$ ipython --no-banner

In [1]: import numpy as np

In [2]: np.set_printoptions(precision=1, suppress=True, linewidth=140)

In [3]: def rnd(a):
   ...:     return np.round(a, 1) + 0
   ...: 

In [4]: mat = np.loadtxt("sample13.csv", delimiter=",")

In [5]: rnd(mat)
Out[5]: 
array([[-6.5, -6. , -1.5],
       [-4.7, -2.4, -3.3],
       [-3.3,  0.3, -4.7],
       [-5.1, -3.1, -2.9],
       [-5. , -3. , -3. ],
       [-4. , -1. , -4. ],
       [-5.5, -4. , -2.5],
       [-3.5, -0.1, -4.5],
       [-4.4, -1.7, -3.6],
       [-5.4, -3.9, -2.6],
       [-7.3, -7.7, -0.7],
       [-4.9, -2.8, -3.1],
       [-5.5, -4. , -2.5],
       [-5.1, -3.2, -2.9],
       [-4.8, -2.6, -3.2],
       [-4.1, -1.1, -3.9]])

In [6]: r = np.linalg.matrix_rank(mat)

In [7]: r
Out[7]: np.int64(2)

In [8]: null = np.linalg.svd(mat)[2][r:].T

In [9]: null.shape
Out[9]: (3, 1)

In [10]: np.allclose(mat @ null, 0)
Out[10]: True

In [11]: [int(np.linalg.matrix_rank(np.delete(mat, i, axis=0))) for i in range(16)]
Out[11]: [2, 2, 2, 2, 2, 2, 2, 2, 2, 2, 2, 2, 2, 2, 2, 2]

In [12]: rnd(mat @ null)
Out[12]: 
array([[0.],
       [0.],
       [0.],
       [0.],
       [0.],
       [0.],
       [0.],
       [0.],
       [0.],
       [0.],
       [0.],
       [0.],
       [0.],
       [0.],
       [0.],
       [0.]])

In [13]: m1 = np.load("run8.npy")

In [14]: m1
Out[14]: 
array([[  4, -10, -10],
       [-10,  25,  25],
       [-10,  25,  25]])

In [15]: # symmetric, so the eigenvalues are real

In [16]: evals, vecs = np.linalg.eigh(m1)

In [17]: x0 = np.array([3, 2, 0])

In [18]: np.abs(m1).sum(axis=1).max(), np.abs(evals).max()
Out[18]: (np.int64(60), np.float64(54.0))

In [19]: rng = np.random.default_rng(38144)

In [20]: t = np.sort(rng.uniform(-2, 2, 20))

In [21]: A = np.c_[t, t ** 2, t ** 3] @ np.array([[2, 2, 2], [0, -1, 2], [-1, 0, -2]])

In [22]: rnd(A)
Out[22]: 
array([[ 1.7, -6.5, 12.9],
       [ 1.5, -6.3, 12.1],
       [ 0.3, -5.2,  8.1],
       [-0.6, -4. ,  4.3],
       [-1.1, -2.5,  1.1],
       [-1.1, -1.9,  0.3],
       [-0.6, -0.7, -0.4],
       [-0.1, -0.1, -0.1],
       [ 0.4,  0.4,  0.5],
       [ 0.7,  0.6,  1. ],
       [ 0.8,  0.7,  1.2],
       [ 1.1,  0.9,  1.7],
       [ 1.1,  1. ,  1.9],
       [ 1.1,  1. ,  1.9],
       [ 1.1,  1. ,  2. ],
       [ 1. ,  1. ,  2. ],
       [ 1. ,  1. ,  2. ],
       [ 0.9,  1. ,  2. ],
       [ 0.8,  1. ,  1.9],
       [-2.6,  0.3, -2.1]])

In [23]: cent = A[[3, 6]].astype(float)

In [24]: for _ in range(5):
    ...:     idx = np.linalg.norm(A[:, None] - cent, axis=-1).argmin(axis=1)
    ...:     cent = np.array([A[idx == j].mean(axis=0) for j in range(2)])
    ...: 

In [25]: idx
Out[25]: array([0, 0, 0, 1, 1, 1, 1, 1, 1, 1, 1, 1, 1, 1, 1, 1, 1, 1, 1, 1])

In [26]: rnd(cent)
Out[26]: 
array([[ 1.2, -6. , 11. ],
       [ 0.2,  0. ,  1.2]])

In [27]: np.bincount(idx)
Out[27]: array([ 3, 17])

In [28]: D = np.linalg.norm(A[:, None] - A[None], axis=-1)

In [29]: rnd(np.linalg.norm(A - A.mean(axis=0), axis=1))
Out[29]: array([11.7, 10.9,  6.9,  3.6,  2.7,  3. ,  3.2,  2.9,  2.5,  2.3,  2.3,  2.2,  2.1,  2.1,  2.1,  2.1,  2.1,  2.1,  2.1,  5.8])

In [30]: (D + 1e9 * np.eye(20)).round(6).argmin(axis=1)
Out[30]: array([ 1,  0,  3,  4,  5,  4,  7,  6,  9, 10,  9, 12, 13, 12, 15, 16, 15, 16, 17,  6])

In [31]: D.mean(axis=1).argmax()
Out[31]: np.int64(0)

In [32]: rnd(np.linalg.norm(A, axis=1))
Out[32]: array([14.5, 13.7,  9.6,  5.9,  3. ,  2.2,  1. ,  0.2,  0.8,  1.3,  1.6,  2.2,  2.4,  2.4,  2.5,  2.5,  2.4,  2.4,  2.3,  3.4])

In [33]: np.linalg.matrix_rank(D ** 2)
Out[33]: np.int64(5)

In [34]: D.shape
Out[34]: (20, 20)

In [35]: Uu, sig, vt = np.linalg.svd(A, full_matrices=False)

In [36]: np.allclose(Uu * sig @ vt, A)
Out[36]: True

In [37]: np.abs(Uu[:, 0]).round(6).argmax()
Out[37]: np.int64(0)

In [38]: rnd(np.abs(vt[0]))
Out[38]: array([0.1, 0.5, 0.9])

In [39]: rnd(Uu.T @ Uu)
Out[39]: 
array([[1., 0., 0.],
       [0., 1., 0.],
       [0., 0., 1.]])

In [40]: hat = A @ np.linalg.solve(A.T @ A, A.T)

In [41]: np.linalg.matrix_rank(np.eye(20) - hat)
Out[41]: np.int64(17)

In [42]: np.allclose(hat @ hat, hat)
Out[42]: True

In [43]: rnd(hat @ A[:, 0])
Out[43]: array([ 1.7,  1.5,  0.3, -0.6, -1.1, -1.1, -0.6, -0.1,  0.4,  0.7,  0.8,  1.1,  1.1,  1.1,  1.1,  1. ,  1. ,  0.9,  0.8, -2.6])

In [44]: E = np.loadtxt("m.csv", delimiter=",")

In [45]: E
Out[45]: 
array([[  2.9,  -0.5,  -8.8],
       [ -6.6,  -5.5,  -4.9],
       [ -5.1,  -3.7,   1. ],
       [  3. ,   0.5,  -2.5],
       [ -5.1,  -4.4,  -3.3],
       [ -9.5,  -8.1, -11. ],
       [ -1.5,  -2.3,  -3.9],
       [-11.1, -10.2, -18.2],
       [ -3.2,  -4. ,  -8.1],
       [  5.8,   2.9,   2.2],
       [  1.9,  -2.4, -17.4],
       [  1. ,   0.6,   5.8],
       [  3. ,   1.4,   3.1],
       [  1.6,   0.6,   3.2],
       [  5.1,   1.7,  -3. ],
       [ -3.7,  -3.1,  -0.2],
       [  2.7,   0.7,  -0.2],
       [ -4. ,  -2.9,   1.9],
       [ -6.3,  -6.8, -14.4],
       [ -8.2,  -6.8,  -7.2],
       [-11.8,  -9.8, -12.9],
       [  6.6,   4. ,   5.8],
       [ -1.1,   0. ,   9.7]])

In [46]: cen = E - E.mean(axis=0)

In [47]: Uu, sig, vt = np.linalg.svd(cen, full_matrices=False)

In [48]: np.abs(Uu[:, 0]).argmax()
Out[48]: np.int64(7)

In [49]: np.linalg.matrix_rank(cen)
Out[49]: np.int64(3)

In [50]: np.searchsorted(np.cumsum(sig ** 2) / (sig ** 2).sum(), 0.9) + 1
Out[50]: np.int64(2)

In [51]: rnd(np.abs(vt[-1]))
Out[51]: array([0.5, 0.9, 0.1])

In [52]: rnd(cen.mean(axis=0))
Out[52]: array([0., 0., 0.])

In [53]: rnd(sig ** 2 / (sig ** 2).sum())
Out[53]: array([0.8, 0.2, 0. ])

In [54]: (np.sign(Uu[:, 0]) == np.sign(Uu[0, 0])).astype(int)
Out[54]: array([1, 1, 0, 0, 1, 1, 0, 1, 1, 0, 1, 0, 0, 0, 0, 0, 0, 0, 1, 1, 1, 0, 0])

In [55]: np.abs(vt[0]).argmax()
Out[55]: np.int64(2)

In [56]: rnd(vt[0] * np.sign(vt[0, np.abs(vt[0]).argmax()]))
Out[56]: array([0.5, 0.4, 0.8])

In [57]: gram = np.cov(E, rowvar=False)

In [58]: rnd(np.polyfit(E[:, 0], E[:, 2], 1))
Out[58]: array([ 0.8, -2.2])

In [59]: rnd(np.corrcoef(E.T))
Out[59]: 
array([[1. , 1. , 0.5],
       [1. , 1. , 0.7],
       [0.5, 0.7, 1. ]])

In [60]: gram.shape
Out[60]: (3, 3)

In [61]: K = np.load("out15.npy")

In [62]: K
Out[62]: 
array([[ 3,  0, -3],
       [ 4,  2, -1],
       [ 5,  0, -4],
       [ 3,  1, -2],
       [ 2,  0, -3],
       [ 0,  1, -5],
       [ 0,  0, -8],
       [ 2,  3, -7],
       [ 1,  2, -9],
       [-2,  2, -9],
       [-4,  0, -8],
       [-5,  0, -6],
       [-4, -3, -6],
       [-7,  0, -3],
       [-9, -3,  0],
       [-8, -5,  0],
       [-9, -5,  2]])

In [63]: x0 = np.array([-2, -2, -1])

In [64]: rhs = K @ x0

In [65]: rnd(np.linalg.pinv(K) @ K)
Out[65]: 
array([[1., 0., 0.],
       [0., 1., 0.],
       [0., 0., 1.]])

In [66]: rnd(np.linalg.lstsq(K, rhs)[0])
Out[66]: array([-2., -2., -1.])

In [67]: rhs = rhs + 0.1 * rng.normal(size=17)

In [68]: rnd(rhs)
Out[68]: array([ -3. , -10.8,  -6.1,  -6.2,  -1.1,   3.1,   8. ,  -2.9,   3.2,   9. ,  16. ,  15.9,  20.1,  16.8,  24.2,  25.9,  25.8])

In [69]: b, *_ = np.linalg.lstsq(K, rhs)

In [70]: rnd(np.linalg.norm(rhs - K @ b))
Out[70]: np.float64(0.5)

In [71]: rnd(b)
Out[71]: array([-2., -2., -1.])
